>>> import numpy as np
>>> from numpy import linalg as LA
>>> np.set_printoptions(precision=1, suppress=True, linewidth=160, sign=" ")
>>> rnd = lambda a: np.round(a, 1) + 0
>>> M2 = np.array([[8, 6, -4, 8, -3, -7, -8, 5, 5, -2, 8, 2, 7],
...     [7, -2, 6, 0, 9, -2, -5, 9, -6, 3, -2, -3, 9],
...     [-7, -9, -8, 4, 6, 9, -3, -3, -9, 4, -3, -3, 0],
...     [5, -5, -9, -2, -5, 8, -7, -5, -4, -6, -8, -8, -1],
...     [9, 1, -7, 4, 1, -8, 7, 7, 6, -1, 1, 6, 1],
...     [9, -9, -4, -7, -1, -1, 3, -4, 6, 4, 8, -2, 6],
...     [-9, 4, 5, -2, 1, -5, -1, -6, 7, 7, 3, 8, 1],
...     [1, 2, 8, -9, 7, 8, 3, 3, 6, -4, -6, 5, -4],
...     [7, -8, -9, -4, -5, -4, 3, 6, 3, 1, 0, 3, -9],
...     [7, 4, 1, 3, 7, -7, -2, -7, 5, -8, -8, -4, 3],
...     [-1, 5, 7, 1, 1, -3, 7, -1, -8, -2, -8, -2, -6],
...     [9, -1, -1, -8, 1, -2, -8, 1, 9, -2, 1, -8, 3],
...     [5, 6, 6, -7, -5, -2, 5, -2, -7, 0, 6, -2, 6]])
>>> mat = np.tril(M2)
>>> mat
array([[ 8,  0,  0,  0,  0,  0,  0,  0,  0,  0,  0,  0,  0],
       [ 7, -2,  0,  0,  0,  0,  0,  0,  0,  0,  0,  0,  0],
       [-7, -9, -8,  0,  0,  0,  0,  0,  0,  0,  0,  0,  0],
       [ 5, -5, -9, -2,  0,  0,  0,  0,  0,  0,  0,  0,  0],
       [ 9,  1, -7,  4,  1,  0,  0,  0,  0,  0,  0,  0,  0],
       [ 9, -9, -4, -7, -1, -1,  0,  0,  0,  0,  0,  0,  0],
       [-9,  4,  5, -2,  1, -5, -1,  0,  0,  0,  0,  0,  0],
       [ 1,  2,  8, -9,  7,  8,  3,  3,  0,  0,  0,  0,  0],
       [ 7, -8, -9, -4, -5, -4,  3,  6,  3,  0,  0,  0,  0],
       [ 7,  4,  1,  3,  7, -7, -2, -7,  5, -8,  0,  0,  0],
       [-1,  5,  7,  1,  1, -3,  7, -1, -8, -2, -8,  0,  0],
       [ 9, -1, -1, -8,  1, -2, -8,  1,  9, -2,  1, -8,  0],
       [ 5,  6,  6, -7, -5, -2,  5, -2, -7,  0,  6, -2,  6]])
>>> # triangular, det is the product of the diagonal
>>> rng = np.random.default_rng(43)
>>> M2 = mat + rng.integers(-2, 3, (13, 11)) @ rng.integers(-2, 3, (11, 13))
>>> M2
array([[  3,  -2,   7,  -3,  -9,  12,  -9,   0,  -4,  -9,  -6,  -3,  -6],
       [  5, -10,   3,  -1,  -9,   5,  -2,   4,   0,  -1, -12,  -4,   3],
       [-16, -10,  -9,   0,  -3,   1,  -1,  -5,   3,   3,  -3,   4,   5],
       [ -1,  -4,  -6,   1,  -3,  12,  -9,  -5,  -1, -12,   6, -10,  -4],
       [  9,  -5,   5,  -5,  11,   0,   1,   2,   7,  12,   9,   3,  -2],
       [  8,   0,  -4, -13,  -1,  -3,   1,   6,  -7,  -2,   7,   3,  -9],
       [-10,   9,   6,  -2,   6, -10,  -1,  -5,  -5,  -1,   2,  10,   6],
       [  6,   3,   6,  -7,   3,  11,   1,  12,  -7,   2,  -9,   2,  -2],
       [ 13,  -6,  -4,  -8, -10,   1,   3,  24,   0,   3,  -9,   0,  -1],
       [  6,   7,  -6,   8,   0,   0,  -7,  -3,   4,  -7,  -1,  -5, -12],
       [  1,  15,  -6,   8,   0,  -2,  13,  -4,   3,   3, -12,   8,   1],
       [  3,  -1,   5, -14,   2,   0, -17,  -1,  -8, -14,   5, -14,  -4],
       [  4,   1,  13, -10,  -1,   4,   5,   0,  10,  13,  11,  -4,   3]])
>>> np.abs(M2 - mat).sum(axis=1)
array([ 75,  54,  39,  75,  73,  53,  46,  50,  61,  59,  72,  75,  68])
>>> M2 = np.array([[1, 3, 2],
...     [1, 2, 0],
...     [1, 3, 1],
...     [2, 0, 3],
...     [1, 1, 1],
...     [2, 2, 3],
...     [0, 0, 0],
...     [2, 3, 2],
...     [1, 2, 2],
...     [0, 3, 2],
...     [1, 0, 2],
...     [2, 2, 3],
...     [2, 2, 2]])
>>> M2.T @ mat.T
array([[  8,   5, -24, -13,  12, -21, -13,  22, -16,   2, -10, -16,  -3],
       [ 24,  17, -63, -22,   9,  -6, -13,  63, -11, -10,  -2,  18,  24],
       [ 16,  14, -22,  -5,  24, -11, -33,  20,  -6, -10, -38, -18, -16]])
>>> np.einsum("ij,ij->i", mat, mat)
array([  64,   53,  194,  135,  148,  229,  153,  281,  305,  315,  268,  367,  329])
>>> data = np.arange(104).reshape(8, 13) + 3
>>> data
array([[   3,    4,    5,    6,    7,    8,    9,   10,   11,   12,   13,   14,   15],
       [  16,   17,   18,   19,   20,   21,   22,   23,   24,   25,   26,   27,   28],
       [  29,   30,   31,   32,   33,   34,   35,   36,   37,   38,   39,   40,   41],
       [  42,   43,   44,   45,   46,   47,   48,   49,   50,   51,   52,   53,   54],
       [  55,   56,   57,   58,   59,   60,   61,   62,   63,   64,   65,   66,   67],
       [  68,   69,   70,   71,   72,   73,   74,   75,   76,   77,   78,   79,   80],
       [  81,   82,   83,   84,   85,   86,   87,   88,   89,   90,   91,   92,   93],
       [  94,   95,   96,   97,   98,   99,  100,  101,  102,  103,  104,  105,  106]])
>>> Uu, s, Vh = LA.svd(mat)
>>> np.argmax(s[:-1] / (s[1:] + 1e-6)) + 1
np.int64(11)
>>> M2 = Uu[:, :11] @ np.diag(s[:11]) @ Vh[:11]
>>> rnd(np.abs(mat - M2).max())
np.float64(0.0)
>>> rnd(LA.norm(mat - M2) / LA.norm(mat))
np.float64(0.0)
>>> LA.matrix_rank(M2)
np.int64(11)
